>>> import numpy as np
>>> import numpy.linalg as la
>>> np.set_printoptions(precision=1, suppress=True, linewidth=160)
>>> data = np.load("out10.npy")
>>> print(data)
[[3 1]
 [3 1]]
>>> np.einsum("ii->", data)
np.int64(4)
>>> print(np.kron(np.eye(2, dtype=int), data))
[[3 1 0 0]
 [3 1 0 0]
 [0 0 3 1]
 [0 0 3 1]]
>>> print(round(float(la.det(2 * data)), 1), round(la.det(data), 1))
0.0 0.0
>>> Uu, sigma, vt = la.svd(data)
>>> np.argmax(sigma[:-1] / (sigma[1:] + 1e-6)) + 1
np.int64(1)
>>> out = Uu[:, :1] @ np.diag(sigma[:1]) @ vt[:1]
>>> la.matrix_rank(out)
np.int64(1)
>>> la.matrix_rank(data, rtol=0.05)
np.int64(1)
>>> round(float(la.norm(data - out, 2)), 1), round(sigma[1], 1)
(0.0, np.float64(0.0))
>>> np.round(la.norm(data - out) / la.norm(data), 1)
np.float64(0.0)
>>> out = np.array([[6, 3, 5], [2, 7, 9], [4, 2, 9], [5, 7, 7]])
>>> feats = out.T @ out
>>> feats
array([[ 81,  75, 119],
       [ 75, 111, 145],
       [119, 145, 236]])
>>> def softmax(z):
...     e = np.exp(z - z.max(axis=-1, keepdims=True))
...     return e / e.sum(axis=-1, keepdims=True)
... 
>>> softmax(10 * feats[2])
array([0., 0., 1.])
>>> softmax(feats).sum(axis=1)
array([1., 1., 1.])
>>> np.round(softmax(feats[2] + 3), 1) + 0
array([0., 0., 1.])
>>> np.round(softmax(feats[2]), 1) + 0
array([0., 0., 1.])
>>> scores = feats @ feats.T / np.sqrt(3)
>>> softmax(scores)
array([[0., 0., 1.],
       [0., 0., 1.],
       [0., 0., 1.]])
>>> print(softmax(scores)[2] @ feats)
[119. 145. 236.]
>>> softmax(scores + np.triu(np.full(scores.shape, -np.inf), 1))
array([[1., 0., 0.],
       [0., 1., 0.],
       [0., 0., 1.]])
>>> q, vecs = la.qr(feats[:, :1])[0], la.qr(feats[:, 1:])[0]
>>> sigma = la.svd(q.T @ vecs, compute_uv=False)
>>> np.degrees(np.arccos(sigma.clip(0, 1)))
array([6.7])
>>> sigma
array([1.])
